% python3 -q
>>> import numpy as np
>>> import numpy.linalg as la
>>> np.set_printoptions(suppress=True, linewidth=120)
>>> q, _ = la.qr(np.array([[-0.4, 1.7, -0.8], [0.2, -0.2, -0.7], [-1.5, 0.2, 0.0]]))
>>> V, _ = la.qr(np.array([[0.4, 0.1, 0.7], [2.6, 0.3, -0.6], [-1.2, -0.2, -0.2]]))
>>> s = 3 * 0.7 ** np.arange(3)
>>> mat = q[:, :3] * s @ V[:3]
>>> mat.round(2)
array([[ 1.98,  0.2 , -0.84],
       [ 0.41, -0.74,  1.25],
       [-0.04, -2.21, -1.92]])
>>> proj = np.triu(np.array([[-1, -3, 2], [1, 1, 0], [-2, -1, 1]]), 1) + np.eye(3)
>>> other = proj @ mat @ la.inv(proj)
>>> np.round(proj @ mat - mat @ proj, 2)
array([[ -1.32,   3.74, -11.58],
       [  0.  ,   1.24,  -0.82],
       [  0.  ,  -0.12,   0.08]])
>>> np.round(np.trace(other), 2), round(float(np.trace(mat)), 2)
(np.float64(-0.68), -0.68)
>>> other.round(2)
array([[ 0.67, -0.02, -9.78],
       [ 0.41,  0.5 ,  0.43],
       [-0.04, -2.34, -1.84]])
>>> np.round(np.poly(other), 2)
array([ 1.  ,  0.68, -1.21, -9.26])
>>> round(la.det(other), 2)
np.float64(9.26)
>>> rng = np.random.default_rng(50)
>>> other = mat + rng.integers(-2, 3, (3, 1)) @ rng.integers(-2, 3, (1, 3))
>>> other.round(2)
array([[ 3.98,  2.2 , -0.84],
       [ 2.41,  1.26,  1.25],
       [ 1.96, -0.21, -1.92]])
>>> np.round(la.svd(other - mat, compute_uv=False), 2) + 0
array([4.9, 0. , 0. ])
>>> other = np.array([[-1.5], [-1.2], [0.6], [-1.1]])
>>> C = np.array([[-1.9, -2.0, -0.9, -0.3, -0.2]])
>>> m1 = other @ C
>>> m1.round(2)
array([[ 2.85,  3.  ,  1.35,  0.45,  0.3 ],
       [ 2.28,  2.4 ,  1.08,  0.36,  0.24],
       [-1.14, -1.2 , -0.54, -0.18, -0.12],
       [ 2.09,  2.2 ,  0.99,  0.33,  0.22]])
>>> other = np.array([[0, 3, 2], [3, 2, -2]])
>>> C = np.kron(other, m1)
>>> la.matrix_rank(C)
np.int64(2)
>>> round(la.norm(C, 2), 2), np.round(la.norm(other, 2) * la.norm(m1, 2), 2)
(np.float64(28.32), np.float64(28.32))
>>> np.allclose(m1[:-1].T @ la.lstsq(m1[:-1].T, m1[-1])[0], m1[-1])
True
>>> np.unique(m1.round(6), axis=0).shape
(4, 5)
>>> la.lstsq(m1[:-1].T, m1[-1])[2]
np.int32(1)
>>> feats = np.loadtxt("layer1.csv", delimiter=",")
>>> feats
array([[ 2.97, -6.02,  3.96,  0.02,  9.08, -1.01],
       [ 3.15, -5.96,  3.98, -0.02,  9.13, -1.01],
       [ 2.78, -6.16,  3.97,  0.14,  9.1 , -1.07],
       [ 2.9 , -6.03,  4.01, -0.07,  8.98, -1.17],
       [ 2.97, -5.83,  4.06,  0.16,  9.06, -0.9 ],
       [ 2.92, -6.  ,  3.9 , -0.14,  8.88, -0.97],
       [ 3.01, -6.05,  4.05,  0.09,  8.87, -1.02],
       [ 2.96, -5.84,  4.17,  0.25,  9.06, -1.11],
       [-0.08, -1.17,  0.99,  5.  , -6.02, -4.98],
       [ 0.08, -1.16,  0.96,  5.09, -5.88, -4.9 ],
       [-0.23, -0.92,  0.92,  5.  , -5.95, -5.05],
       [ 0.01, -0.93,  1.17,  4.97, -5.79, -4.82],
       [-0.03, -1.16,  0.96,  5.1 , -5.93, -5.14],
       [ 0.15, -1.01,  1.02,  4.9 , -5.96, -4.89],
       [ 0.14, -0.89,  0.91,  5.21, -6.01, -4.92],
       [-0.03, -0.96,  0.9 ,  4.97, -5.98, -4.91]])
>>> labels = feats[:, 3] > np.median(feats[:, 3])
>>> f = feats[labels].mean(axis=0) - feats[~labels].mean(axis=0)
>>> (((feats - feats.mean(axis=0)) @ f > 0) == labels).mean()
np.float64(1.0)
>>> labels = rng.permutation(6)
>>> other = feats[:, labels] * rng.choice([-1, 1], 6)
>>> other
array([[ 9.08,  3.96, -0.02, -6.02, -1.01, -2.97],
       [ 9.13,  3.98,  0.02, -5.96, -1.01, -3.15],
       [ 9.1 ,  3.97, -0.14, -6.16, -1.07, -2.78],
       [ 8.98,  4.01,  0.07, -6.03, -1.17, -2.9 ],
       [ 9.06,  4.06, -0.16, -5.83, -0.9 , -2.97],
       [ 8.88,  3.9 ,  0.14, -6.  , -0.97, -2.92],
       [ 8.87,  4.05, -0.09, -6.05, -1.02, -3.01],
       [ 9.06,  4.17, -0.25, -5.84, -1.11, -2.96],
       [-6.02,  0.99, -5.  , -1.17, -4.98,  0.08],
       [-5.88,  0.96, -5.09, -1.16, -4.9 , -0.08],
       [-5.95,  0.92, -5.  , -0.92, -5.05,  0.23],
       [-5.79,  1.17, -4.97, -0.93, -4.82, -0.01],
       [-5.93,  0.96, -5.1 , -1.16, -5.14,  0.03],
       [-5.96,  1.02, -4.9 , -1.01, -4.89, -0.15],
       [-6.01,  0.91, -5.21, -0.89, -4.92, -0.14],
       [-5.98,  0.9 , -4.97, -0.96, -4.91,  0.03]])
>>> Uu, _, Vh = la.svd(feats.T @ other)
>>> np.round(Uu @ Vh, 2) + 0
array([[ 0.,  0.,  0.,  0.,  0., -1.],
       [ 0.,  0.,  0.,  1.,  0.,  0.],
       [ 0.,  1.,  0.,  0.,  0.,  0.],
       [ 0.,  0., -1.,  0.,  0.,  0.],
       [ 1.,  0.,  0.,  0.,  0.,  0.],
       [ 0.,  0.,  0.,  0.,  1.,  0.]])
>>> np.round(la.lstsq(feats, other)[0], 2) + 0
array([[ 0.,  0.,  0.,  0.,  0., -1.],
       [ 0.,  0.,  0.,  1.,  0.,  0.],
       [ 0.,  1.,  0.,  0.,  0.,  0.],
       [ 0.,  0., -1.,  0.,  0.,  0.],
       [ 1.,  0.,  0.,  0.,  0.,  0.],
       [ 0.,  0.,  0.,  0.,  1.,  0.]])
>>> other = np.c_[feats[:, :3] @ np.array([[3, -1, 0], [-3, 1, -3], [0, 2, 0]]), np.array([2, -3, 0, -1, 3, -2, -3, -3, 3, -2, 3, 3, 3, -2, 2, -2])]
>>> other.round(2)
array([[26.97, -1.07, 18.06,  2.  ],
       [27.33, -1.15, 17.88, -3.  ],
       [26.82, -1.  , 18.48,  0.  ],
       [26.79, -0.91, 18.09, -1.  ],
       [26.4 , -0.68, 17.49,  3.  ],
       [26.76, -1.12, 18.  , -2.  ],
       [27.18, -0.96, 18.15, -3.  ],
       [26.4 , -0.46, 17.52, -3.  ],
       [ 3.27,  0.89,  3.51,  3.  ],
       [ 3.72,  0.68,  3.48, -2.  ],
       [ 2.07,  1.15,  2.76,  3.  ],
       [ 2.82,  1.4 ,  2.79,  3.  ],
       [ 3.39,  0.79,  3.48,  3.  ],
       [ 3.48,  0.88,  3.03, -2.  ],
       [ 3.09,  0.79,  2.67,  2.  ],
       [ 2.79,  0.87,  2.88, -2.  ]])
>>> la.matrix_rank(other)
np.int64(4)
>>> la.matrix_rank(np.c_[feats, other])
np.int64(7)
>>> C = other[[6, 14]].astype(float)
>>> for _ in range(6):
...     labels = la.norm(other[:, None] - C, axis=-1).argmin(axis=1)
...     C = np.array([other[labels == j].mean(axis=0) for j in range(2)])
... 
>>> labels
array([0, 0, 0, 0, 0, 0, 0, 0, 1, 1, 1, 1, 1, 1, 1, 1])
>>> np.bincount(labels)
array([8, 8])
>>> C.round(2)
array([[26.83, -0.92, 17.96, -0.88],
       [ 3.08,  0.93,  3.08,  1.  ]])
>>> np.round(C[1] - C[0], 2)
array([-23.75,   1.85, -14.88,   1.88])
>>> C = feats[[11, 0]].astype(float)
>>> for _ in range(5):
...     labels = la.norm(feats[:, None] - C, axis=-1).argmin(axis=1)
...     C = np.array([feats[labels == j].mean(axis=0) for j in range(2)])
... 
>>> labels
array([1, 1, 1, 1, 1, 1, 1, 1, 0, 0, 0, 0, 0, 0, 0, 0])
>>> C.round(2) + 0
array([[ 0.  , -1.02,  0.98,  5.03, -5.94, -4.95],
       [ 2.96, -5.99,  4.01,  0.05,  9.02, -1.03]])
>>> np.bincount(labels)
array([8, 8])
>>> f = np.array([1, 8, 8, 8, 3, 1])
>>> arr = f[np.abs(np.subtract.outer(np.arange(6), np.arange(6)))]
>>> arr
array([[1, 8, 8, 8, 3, 1],
       [8, 1, 8, 8, 8, 3],
       [8, 8, 1, 8, 8, 8],
       [8, 8, 8, 1, 8, 8],
       [3, 8, 8, 8, 1, 8],
       [1, 3, 8, 8, 8, 1]])
>>> vec = np.array([6, 3, 4, 3, 8, 7])
>>> la.norm(arr @ vec) <= la.norm(arr, 2) * la.norm(vec) + 1e-9
np.True_
>>> (arr @ vec).argmax()
np.int64(3)
>>> arr @ np.eye(6)[5]
array([1., 3., 8., 8., 8., 1.])
>>> np.sign((arr @ vec).round(6))
array([1, 1, 1, 1, 1, 1])
>>> (arr * vec).sum(axis=1)
array([117, 192, 220, 227, 162, 142])
>>> np.all(la.eigvalsh(arr) > 0)
np.False_
>>> np.round(la.eigvalsh(arr).min(), 2)
np.float64(-11.12)
>>> f = np.array([5, 9])
>>> np.cross(arr[5, :3], arr[0, :3])
array([-40,   0,   5])
>>> np.array([np.convolve(row, f, "same") for row in arr])
array([[  5,  49, 112, 112,  87,  32],
       [ 40,  77,  49, 112, 112,  87],
       [ 40, 112,  77,  49, 112, 112],
       [ 40, 112, 112,  77,  49, 112],
       [ 15,  67, 112, 112,  77,  49],
       [  5,  24,  67, 112, 112,  77]])
>>> np.convolve(arr[5], f)
array([  5,  24,  67, 112, 112,  77,   9])
>>> Uu, s, Vh = la.svd(arr, full_matrices=False)
>>> np.allclose(Uu * s @ Vh, arr)
True
>>> np.round(s / s[0], 2)
array([1.  , 0.31, 0.27, 0.2 , 0.13, 0.07])
>>> np.round(np.cumsum(s ** 2) / np.sum(s ** 2), 2)
array([0.81, 0.89, 0.95, 0.98, 1.  , 1.  ])
